% python3 -q
>>> import numpy as np
>>> from numpy import linalg as LA
>>> np.set_printoptions(suppress=True, linewidth=200)
>>> Y = np.array([[-1, 4], [-3, 2]])
>>> C = np.array([[-2, 1], [2, 0]])
>>> W0 = np.kron(Y, C)
>>> W0
array([[ 2, -1, -8,  4],
       [-2,  0,  8,  0],
       [ 6, -3, -4,  2],
       [-6,  0,  4,  0]])
>>> round(np.abs(LA.eigvals(W0)).max(), 1)
np.float64(8.6)
>>> print(np.round(np.sort(np.abs(LA.eigvals(W0))), 1))
[2.3 2.3 8.6 8.6]
>>> np.trace(W0)
np.int64(-2)
>>> np.allclose(W0 @ W0.T, W0.T @ W0)
False
>>> np.allclose(W0, W0.T)
False
>>> LA.determinant(W0)
Traceback (most recent call last):
  File "<python-input-12>", line 1, in <module>
    LA.determinant(W0)
    ^^^^^^^^^^^^^^
AttributeError: module 'numpy.linalg' has no attribute 'determinant'
>>> W0 @ W0
array([[-66,  22,  24,  -8],
       [ 44, -22, -16,   8],
       [-18,   6, -48,  16],
       [ 12,  -6,  32, -16]])
>>> (W0 - W0.T) / 2
array([[ 0. ,  0.5, -7. ,  5. ],
       [-0.5,  0. ,  5.5,  0. ],
       [ 7. , -5.5,  0. , -1. ],
       [-5. ,  0. ,  1. ,  0. ]])
>>> (W0 + W0.T) / 2
array([[ 2. , -1.5, -1. , -1. ],
       [-1.5,  0. ,  2.5,  0. ],
       [-1. ,  2.5, -4. ,  3. ],
       [-1. ,  0. ,  3. ,  0. ]])
>>> rng = np.random.default_rng(738305)
>>> E = np.array([[2, 1, -3, -3, 4, 2, -4, 0],
...     [5, 2, -5, -1, -3, -3, 5, 5],
...     [1, 2, -3, -2, 1, -3, -3, -5],
...     [5, 2, 1, 2, -1, 1, 4, -4],
...     [-3, -5, 5, -2, 4, -1, -1, 1]]) * (rng.random((5, 8)) < 0.3)
>>> E
array([[ 2,  0,  0,  0,  4,  0, -4,  0],
       [ 0,  2,  0,  0,  0,  0,  5,  0],
       [ 0,  0,  0, -2,  0,  0, -3,  0],
       [ 0,  0,  0,  0, -1,  0,  4,  0],
       [-3,  0,  0,  0,  0, -1,  0,  0]])
>>> # columns 2 and 7 are equal
>>> T = np.stack([E, -1 * E, E[::-1]])
>>> print(np.einsum("bij,cij->bc", T, T))
[[ 105 -105   41]
 [-105  105  -41]
 [  41  -41  105]]
>>> T.sum(axis=0)
array([[-3,  0,  0,  0,  0, -1,  0,  0],
       [ 0,  0,  0,  0, -1,  0,  4,  0],
       [ 0,  0,  0, -2,  0,  0, -3,  0],
       [ 0,  2,  0,  0,  0,  0,  5,  0],
       [ 2,  0,  0,  0,  4,  0, -4,  0]])
>>> print(LA.matrix_rank(T))
[5 5 5]
>>> (T @ E.T).shape
(3, 5, 5)
